% python3 -q
>>> import numpy as np
>>> np.set_printoptions(precision=2, suppress=True, linewidth=100)
>>> F = np.array([[1, 3, 0, 2, 0, 0],
...     [0, 4, 0, 5, 0, 0],
...     [0, 0, 4, 0, 0, 0],
...     [5, 3, 0, 5, 0, 0],
...     [0, 0, 0, 0, 0, 5],
...     [0, 0, 0, 0, 2, 1]])
>>> th = np.radians(120)
>>> R = np.eye(6)
>>> R[2, 2] = R[5, 5] = np.cos(th)
>>> R[2, 5], R[5, 2] = -np.sin(th), np.sin(th)
>>> R
array([[ 1.  ,  0.  ,  0.  ,  0.  ,  0.  ,  0.  ],
       [ 0.  ,  1.  ,  0.  ,  0.  ,  0.  ,  0.  ],
       [ 0.  ,  0.  , -0.5 ,  0.  ,  0.  , -0.87],
       [ 0.  ,  0.  ,  0.  ,  1.  ,  0.  ,  0.  ],
       [ 0.  ,  0.  ,  0.  ,  0.  ,  1.  ,  0.  ],
       [ 0.  ,  0.  ,  0.87,  0.  ,  0.  , -0.5 ]])
>>> B = F @ R.T
>>> np.allclose(F @ F.T, B @ B.T)
True
>>> round(np.linalg.det(R), 2), np.trace(R)
(np.float64(1.0), np.float64(3.0))
>>> np.allclose(np.linalg.norm(F, axis=1), np.linalg.norm(B, axis=1))
True
>>> rng = np.random.default_rng(98423)
>>> labels = rng.permutation(6)
>>> labels
array([3, 5, 2, 4, 1, 0])
>>> B = F[labels][:, labels]
>>> np.allclose(B, F)
False
>>> np.diag(B)
array([5, 1, 4, 0, 4, 1])
>>> np.trace(B)
np.int64(15)
>>> K = np.load("block13.npy")
>>> K.round(2) + 0
array([[-0.21,  0.21,  0.23,  0.17, -0.45,  0.1 ,  0.75,  0.24],
       [ 0.14, -0.24,  0.02,  0.  , -0.86, -0.07, -0.32, -0.27],
       [ 0.21,  0.15, -0.78, -0.16, -0.12,  0.5 ,  0.17, -0.03],
       [-0.42, -0.54, -0.22, -0.2 , -0.08, -0.01, -0.11,  0.66],
       [ 0.55, -0.24,  0.19, -0.68,  0.02, -0.18,  0.33,  0.07],
       [ 0.38, -0.34, -0.33,  0.59,  0.07, -0.45,  0.25,  0.07],
       [ 0.52,  0.2 ,  0.25,  0.25, -0.06,  0.33, -0.31,  0.6 ],
       [ 0.03, -0.61,  0.27,  0.2 ,  0.16,  0.62,  0.16, -0.27]])
>>> labels = rng.permutation(8)
>>> labels
array([3, 5, 0, 1, 2, 7, 4, 6])
>>> B = K[labels][:, labels]
>>> np.diag(B)
array([-0.2 , -0.45, -0.21, -0.24, -0.78, -0.27,  0.02, -0.31])
>>> K.sum(axis=1)
array([ 1.04, -1.59, -0.07, -0.92,  0.07,  0.23,  1.78,  0.55])
>>> K.sum(axis=0)
array([ 1.21, -1.41, -0.38,  0.17, -1.32,  0.84,  0.9 ,  1.06])
>>> np.unravel_index(np.abs(K).argmax(), K.shape)
(np.int64(1), np.int64(4))
>>> np.round(np.linalg.norm(K), 2)
np.float64(2.83)
>>> np.linalg.svd(K, compute_uv=False)
array([1., 1., 1., 1., 1., 1., 1., 1.])
>>> np.round(np.abs(K).max(), 2)
np.float64(0.86)
>>> K.mean(axis=0)
array([ 0.15, -0.18, -0.05,  0.02, -0.16,  0.1 ,  0.11,  0.13])
>>> K.shape
(8, 8)
>>> np.count_nonzero(K)
np.int64(64)
>>> q, vecs = np.linalg.qr(K[:, :2])[0], np.linalg.qr(K[:, 2:])[0]
>>> sig = np.linalg.svd(q.T @ vecs, compute_uv=False)
>>> (sig > 0.9).sum()
np.int64(0)
>>> data = np.load("arr.npy")
>>> data
array([[ 0.17,  1.4 , -1.47,  0.54, -0.95, -0.99,  1.24, -0.31],
       [-0.7 ,  2.25, -2.52,  1.3 , -0.93, -2.99,  2.49, -1.24],
       [-0.06, -0.87,  1.38, -0.9 ,  0.46,  1.41, -0.47,  1.1 ],
       [ 0.05, -2.18,  2.08, -0.63,  0.63,  1.48, -1.71,  0.65],
       [ 0.14,  1.19, -1.04, -0.05, -0.58, -1.74,  1.19, -1.12],
       [-0.03,  5.17, -4.89,  2.33, -2.46, -5.64,  4.78, -2.92],
       [ 0.24, -2.83,  2.86, -1.68,  1.3 ,  2.62, -2.97,  1.72],
       [-0.3 ,  1.49, -1.5 ,  0.77, -1.28, -1.51,  1.66, -1.4 ],
       [-0.52, -2.3 ,  1.85, -0.64,  1.97,  2.32, -2.2 ,  1.36],
       [ 0.25,  2.79, -1.74,  0.42, -1.1 , -1.93,  1.77, -1.25],
       [-0.09,  2.38, -2.81,  1.49, -1.36, -2.57,  3.15, -0.93],
       [-0.14,  0.48, -0.72,  0.13, -0.8 , -0.29,  0.16, -0.23],
       [ 0.44,  0.67, -1.04,  0.77, -0.54, -0.2 ,  0.09, -0.69],
       [-0.02,  0.25,  0.22, -0.06, -0.08,  0.01, -0.69,  0.24],
       [ 0.1 , -0.01, -0.41,  0.17,  0.26, -0.21,  0.54, -0.44],
       [-0.61, -0.38,  0.03, -0.26, -0.13,  0.85, -0.2 ,  0.  ],
       [ 0.11, -2.32,  2.56, -1.55,  1.41,  2.82, -2.16,  1.42],
       [-0.06, -3.27,  3.88, -1.92,  1.68,  2.97, -3.31,  1.65],
       [ 0.15, -1.38,  1.84, -1.  ,  1.49,  1.95, -1.21,  0.67],
       [ 0.37, -1.83,  2.17, -1.14,  0.47,  1.89, -2.29,  0.9 ]])
>>> data.sum(axis=0)
array([-0.51,  0.7 ,  0.73, -1.91, -0.54,  0.25, -0.14, -0.82])
>>> np.linalg.svd(data, compute_uv=False)
array([21.03,  2.03,  1.73,  1.59,  1.31,  1.19,  1.07,  0.63])
>>> np.linalg.matrix_rank(data)
np.int64(8)
>>> data.mean(axis=0)
array([-0.03,  0.03,  0.04, -0.1 , -0.03,  0.01, -0.01, -0.04])
>>> round(np.linalg.norm(data), 2)
np.float64(21.37)
>>> basis = data[[1, 19]].astype(float)
>>> for _ in range(7):
...     labels = np.linalg.norm(data[:, None] - basis, axis=-1).argmin(axis=1)
...     basis = np.array([data[labels == j].mean(axis=0) for j in range(2)])
... 
>>> labels
array([0, 0, 1, 1, 0, 0, 1, 0, 1, 0, 0, 0, 0, 1, 0, 1, 1, 1, 1, 1])
>>> np.abs(basis[1] - basis[0]).argmax()
np.int64(2)
>>> np.bincount(labels)
array([10, 10])
>>> left, sig, Vt = np.linalg.svd(data, full_matrices=False)
>>> sig
array([21.03,  2.03,  1.73,  1.59,  1.31,  1.19,  1.07,  0.63])
>>> np.abs(left[:, 0]).round(6).argmax()
np.int64(5)
>>> np.allclose(left * sig @ Vt, data)
True
>>> round(float(np.sqrt((sig ** 2).sum())), 2), round(np.linalg.norm(data), 2)
(21.37, np.float64(21.37))
>>> np.round(Vt @ Vt.T, 2) + 0
array([[1., 0., 0., 0., 0., 0., 0., 0.],
       [0., 1., 0., 0., 0., 0., 0., 0.],
       [0., 0., 1., 0., 0., 0., 0., 0.],
       [0., 0., 0., 1., 0., 0., 0., 0.],
       [0., 0., 0., 0., 1., 0., 0., 0.],
       [0., 0., 0., 0., 0., 1., 0., 0.],
       [0., 0., 0., 0., 0., 0., 1., 0.],
       [0., 0., 0., 0., 0., 0., 0., 1.]])
>>> np.round(left.T @ left, 2) + 0
array([[1., 0., 0., 0., 0., 0., 0., 0.],
       [0., 1., 0., 0., 0., 0., 0., 0.],
       [0., 0., 1., 0., 0., 0., 0., 0.],
       [0., 0., 0., 1., 0., 0., 0., 0.],
       [0., 0., 0., 0., 1., 0., 0., 0.],
       [0., 0., 0., 0., 0., 1., 0., 0.],
       [0., 0., 0., 0., 0., 0., 1., 0.],
       [0., 0., 0., 0., 0., 0., 0., 1.]])
>>> left, sig, Vt = np.linalg.svd(data)
>>> sig
array([21.03,  2.03,  1.73,  1.59,  1.31,  1.19,  1.07,  0.63])
>>> B = left[:, :1] @ np.diag(sig[:1]) @ Vt[:1]
>>> np.linalg.matrix_rank(data, rtol=0.05)
np.int64(7)
>>> np.linalg.matrix_rank(B)
np.int64(1)
>>> A = np.loadtxt("case7.csv", delimiter=",")
>>> A
array([[1., 0., 0.],
       [8., 1., 0.],
       [4., 6., 1.]])
>>> q, vecs = np.linalg.qr(A[:, :1])[0], np.linalg.qr(A[:, 1:])[0]
>>> sig = np.linalg.svd(q.T @ vecs, compute_uv=False)
>>> sig
array([0.99])
>>> (sig > 0.9).sum()
np.int64(1)
>>> round(np.linalg.norm(q @ q.T - vecs @ vecs.T, 2), 2)
np.float64(1.0)
>>> np.round(np.linalg.det(A[::-1]), 2)
np.float64(-1.0)
>>> np.poly(A)
array([ 1., -3.,  3., -1.])
>>> np.round(np.linalg.eigvals(A).sum().real, 2)
np.float64(3.0)
>>> np.einsum("ij,ji->", A, A)
np.float64(3.0)
>>> np.kron(np.eye(2, dtype=int), A)
array([[1., 0., 0., 0., 0., 0.],
       [8., 1., 0., 0., 0., 0.],
       [4., 6., 1., 0., 0., 0.],
       [0., 0., 0., 1., 0., 0.],
       [0., 0., 0., 8., 1., 0.],
       [0., 0., 0., 4., 6., 1.]])
>>> np.linalg.eigvals(A)
array([1., 1., 1.])
>>> left, sig, Vt = np.linalg.svd(A)
>>> sig
array([9.91, 4.56, 0.02])
>>> B = left[:, :2] @ np.diag(sig[:2]) @ Vt[:2]
>>> B.round(2) + 0
array([[ 1.  ,  0.  , -0.02],
       [ 8.  ,  1.  ,  0.  ],
       [ 4.  ,  6.  ,  1.  ]])
>>> round(np.abs(A - B).max(), 2)
np.float64(0.02)
>>> round(float(np.linalg.norm(A - B, 2)), 2), np.round(sig[2], 2)
(0.02, np.float64(0.02))
>>> m1 = np.loadtxt("data.csv", delimiter=",")
>>> m1
array([[  1.2,  -0.4,   1.2,  -0.4,  -1. ,  -1. ],
       [ -0.6,  -1.1,   0.2,   1.1,  -1. ,   0.9],
       [  0. ,   0.5,   1.6,  -0.3,  -0.4,  -0.3],
       [ -1.4,  -2. ,   0.3,   0.8,   0.7,   1.1],
       [  0. ,   0.8,  -0.2,  -1.1,   0. ,   0. ],
       [ -0.4,  -0.1,  -0.6,   1.7,  -1. ,  -0.5],
       [  0.1,   0.7,   0.1,  -1.9,  -0.5,  -0.2],
       [  1.6,   1. ,  -0.8,  -0.1,   0.4,  -1.4],
       [  0.6,  -0.5,   0.8,  -0.2,  -0.1,   2.2],
       [ -0.9,  -0.2,   1.3,   0.2,   0.5,  -0.8],
       [  0.5,   0.3,  -0.1,  -0.3,   1.7,   0. ],
       [ -0.5,   0. ,  -0.4,   1.1,   0.8,   0.7],
       [  2. ,   1. ,  -0.8,   1.4,   0.4,   1.5],
       [ -0.4,   0.8,  -1.8,   1. ,  -0.2,   1.2],
       [  0.7,  -0.2,   0.6,   1.1,  -0.1,   0.4],
       [ -8. ,   0. ,  -6. ,  14. ,  -4. , -17. ],
       [ -1.5,  -0.6,  -0.2,   0.6,   1. ,   2.4],
       [ -1.4,   1.2,   0.1,  -0.1,  -1.5,   1.5],
       [ -0.1,  -0.6,  -1.1,  -2.6,  -0.1,   0.5],
       [  1.4,   0.1,   0.4,  -0.7,   0.3,  -0.1]])
>>> B = m1 + rng.integers(-2, 3, (20, 1)) @ rng.integers(-2, 3, (1, 6))
>>> B
array([[  1.2,   3.6,   3.2,   3.6,  -1. ,  -1. ],
       [ -0.6,   0.9,   1.2,   3.1,  -1. ,   0.9],
       [  0. ,  -1.5,   0.6,  -2.3,  -0.4,  -0.3],
       [ -1.4,  -2. ,   0.3,   0.8,   0.7,   1.1],
       [  0. ,  -1.2,  -1.2,  -3.1,   0. ,   0. ],
       [ -0.4,  -2.1,  -1.6,  -0.3,  -1. ,  -0.5],
       [  0.1,  -3.3,  -1.9,  -5.9,  -0.5,  -0.2],
       [  1.6,  -1. ,  -1.8,  -2.1,   0.4,  -1.4],
       [  0.6,   1.5,   1.8,   1.8,  -0.1,   2.2],
       [ -0.9,  -0.2,   1.3,   0.2,   0.5,  -0.8],
       [  0.5,  -3.7,  -2.1,  -4.3,   1.7,   0. ],
       [ -0.5,   0. ,  -0.4,   1.1,   0.8,   0.7],
       [  2. ,   5. ,   1.2,   5.4,   0.4,   1.5],
       [ -0.4,   0.8,  -1.8,   1. ,  -0.2,   1.2],
       [  0.7,  -4.2,  -1.4,  -2.9,  -0.1,   0.4],
       [ -8. ,   0. ,  -6. ,  14. ,  -4. , -17. ],
       [ -1.5,  -0.6,  -0.2,   0.6,   1. ,   2.4],
       [ -1.4,  -0.8,  -0.9,  -2.1,  -1.5,   1.5],
       [ -0.1,   1.4,  -0.1,  -0.6,  -0.1,   0.5],
       [  1.4,   4.1,   2.4,   3.3,   0.3,  -0.1]])
>>> np.linalg.matrix_rank(B - m1, tol=1e-8)
np.int64(1)
>>> B - m1
array([[ 0.,  4.,  2.,  4.,  0.,  0.],
       [ 0.,  2.,  1.,  2.,  0.,  0.],
       [ 0., -2., -1., -2.,  0.,  0.],
       [ 0.,  0.,  0.,  0.,  0.,  0.],
       [ 0., -2., -1., -2.,  0.,  0.],
       [ 0., -2., -1., -2.,  0.,  0.],
       [ 0., -4., -2., -4.,  0.,  0.],
       [ 0., -2., -1., -2.,  0.,  0.],
       [ 0.,  2.,  1.,  2.,  0.,  0.],
       [ 0.,  0.,  0.,  0.,  0.,  0.],
       [ 0., -4., -2., -4.,  0.,  0.],
       [ 0.,  0.,  0.,  0.,  0.,  0.],
       [ 0.,  4.,  2.,  4.,  0.,  0.],
       [ 0.,  0.,  0.,  0.,  0.,  0.],
       [ 0., -4., -2., -4.,  0.,  0.],
       [ 0.,  0.,  0.,  0.,  0.,  0.],
       [ 0.,  0.,  0.,  0.,  0.,  0.],
       [ 0., -2., -1., -2.,  0.,  0.],
       [ 0.,  2.,  1.,  2.,  0.,  0.],
       [ 0.,  4.,  2.,  4.,  0.,  0.]])
>>> np.abs(B - m1).sum(axis=1)
array([10.,  5.,  5.,  0.,  5.,  5., 10.,  5.,  5.,  0., 10.,  0., 10.,  0., 10.,  0.,  0.,  5.,
        5., 10.])
>>> W0 = np.load("run9.npy")
>>> W0
array([[-1.7,  0. , -3. , -2. ],
       [ 0. ,  3.3,  0. ,  2. ],
       [-1. , -2. , -2.7, -2. ],
       [-2. ,  0. , -3. , -1.7]])
>>> f, r1 = W0[0], W0[2]
>>> f @ f
np.float64(15.89)
>>> f @ r1
np.float64(13.8)
>>> pr = (f @ r1) / (f @ f) * f
>>> round(np.linalg.norm(f + r1) ** 2 + np.linalg.norm(f - r1) ** 2, 2)
np.float64(64.36)
>>> r1 - pr
array([ 0.48, -2.  , -0.09, -0.26])
>>> np.outer(f, r1)
array([[ 1.7 ,  3.4 ,  4.59,  3.4 ],
       [-0.  , -0.  , -0.  , -0.  ],
       [ 3.  ,  6.  ,  8.1 ,  6.  ],
       [ 2.  ,  4.  ,  5.4 ,  4.  ]])
>>> E = np.load("dump.npy")
>>> E
array([[ 1, -1,  0,  0],
       [-5, -4,  0,  0],
       [ 0,  0,  1, -1],
       [ 0,  0, -5, -4]])
>>> labels = rng.permutation(4)
>>> labels
array([2, 3, 1, 0])
>>> B = E[labels][:, labels]
>>> np.allclose(B, E)
False
>>> round(float(np.linalg.det(B)), 2), round(np.linalg.det(E[labels]), 2)
(81.0, np.float64(-81.0))
>>> np.diag(B)
array([ 1, -4, -4,  1])
>>> np.sort(np.abs(np.linalg.eigvals(B)))
array([1.85, 1.85, 4.85, 4.85])
>>> B
array([[ 1, -1,  0,  0],
       [-5, -4,  0,  0],
       [ 0,  0, -4, -5],
       [ 0,  0, -1,  1]])
>>> B = np.linalg.inv(E)
>>> np.linalg.det(E) * B
array([[ 36.,  -9.,  -0.,  -0.],
       [-45.,  -9.,  -0.,  -0.],
       [ -0.,  -0.,  36.,  -9.],
       [ -0.,  -0., -45.,  -9.]])
>>> np.round(np.linalg.slogdet(E)[0], 2)
np.float64(1.0)
>>> round(np.linalg.det(E) * np.linalg.det(B), 2)
np.float64(1.0)
>>> E @ B
array([[1., 0., 0., 0.],
       [0., 1., 0., 0.],
       [0., 0., 1., 0.],
       [0., 0., 0., 1.]])
>>> (np.abs(B) > 1e-9).astype(int)
array([[1, 1, 0, 0],
       [1, 1, 0, 0],
       [0, 0, 1, 1],
       [0, 0, 1, 1]])
>>> round(np.linalg.cond(E), 2)
np.float64(4.56)
>>> f = np.array([2, 2, 2])
>>> np.polyval(f, E[0])
array([6, 2, 2, 2])
>>> np.array([np.convolve(row, f, "same") for row in E])
array([[  0,   0,  -2,   0],
       [-18, -18,  -8,   0],
       [  0,   2,   0,   0],
       [  0, -10, -18, -18]])
>>> np.convolve(E[0], f)
array([ 2,  0,  0, -2,  0,  0])
>>> q, R = np.linalg.qr(E)
>>> q
array([[-0.2 ,  0.98,  0.  ,  0.  ],
       [ 0.98,  0.2 ,  0.  ,  0.  ],
       [-0.  , -0.  , -0.2 ,  0.98],
       [-0.  , -0.  ,  0.98,  0.2 ]])
>>> R
array([[-5.1 , -3.73,  0.  ,  0.  ],
       [ 0.  , -1.77,  0.  ,  0.  ],
       [ 0.  ,  0.  , -5.1 , -3.73],
       [ 0.  ,  0.  ,  0.  , -1.77]])
>>> q.shape, R.shape
((4, 4), (4, 4))
>>> np.allclose(R.T @ R, E.T @ E)
True
